$ python3 -q
>>> import numpy as np
>>> np.set_printoptions(precision=1, suppress=True, linewidth=160, sign=" ")
>>> A = np.load("run3.npy")
>>> A
array([[  0,   3,   7,   5,   5,   8],
       [  3,   6,   7,   5,   8,   5],
       [  7,   7,  10,   2,   7,   3],
       [  5,   5,   2,  10,   6,   5],
       [  5,   8,   7,   6,   8,   9],
       [  8,   5,   3,   5,   9,   8]])
>>> W = np.array([[0, 3, -2, -1, 1, -1],
...     [1, -3, 3, -2, 2, 0],
...     [3, -1, 0, 0, -1, -1],
...     [-3, -1, 0, 1, 1, 0],
...     [-2, -2, -2, 0, 2, 3],
...     [3, -2, 0, 3, 0, 0]])
>>> coef = np.array([0, 1, 0, 1, 1, 2])
>>> H = np.maximum(A @ W + coef, 0)
>>> (H > 0).mean(axis=0)
array([ 0.8,  0. ,  0. ,  0.8,  1. ,  1. ])
>>> basis = np.array([[9, 5, 7], [6, 7, 0], [1, 4, 9], [6, 5, 5], [5, 7, 1], [1, 6, 3]])
>>> W @ basis
array([[ 14,   9, -25],
       [ -8,   0,  26],
       [ 15,  -5,  17],
       [-22, -10, -15],
       [-19,   0, -21],
       [ 33,  16,  36]])
>>> x0 = np.array([2, -5, -1, -4, -4, -4])
>>> A * x0
array([[  0, -15,  -7, -20, -20, -32],
       [  6, -30,  -7, -20, -32, -20],
       [ 14, -35, -10,  -8, -28, -12],
       [ 10, -25,  -2, -40, -24, -20],
       [ 10, -40,  -7, -24, -32, -36],
       [ 16, -25,  -3, -20, -36, -32]])
>>> A @ np.eye(6)[0]
array([ 0.,  3.,  7.,  5.,  5.,  8.])
>>> A @ x0
array([ -94, -103,  -79, -101, -129, -100])
>>> w, vecs = np.linalg.eigh(A)
>>> x0 = np.array([3, 0, 4, 4, -2, 0])
>>> np.linalg.eigvalsh(A[1:, 1:])
array([-2.3, -0.4,  4.4,  8.7, 31.6])
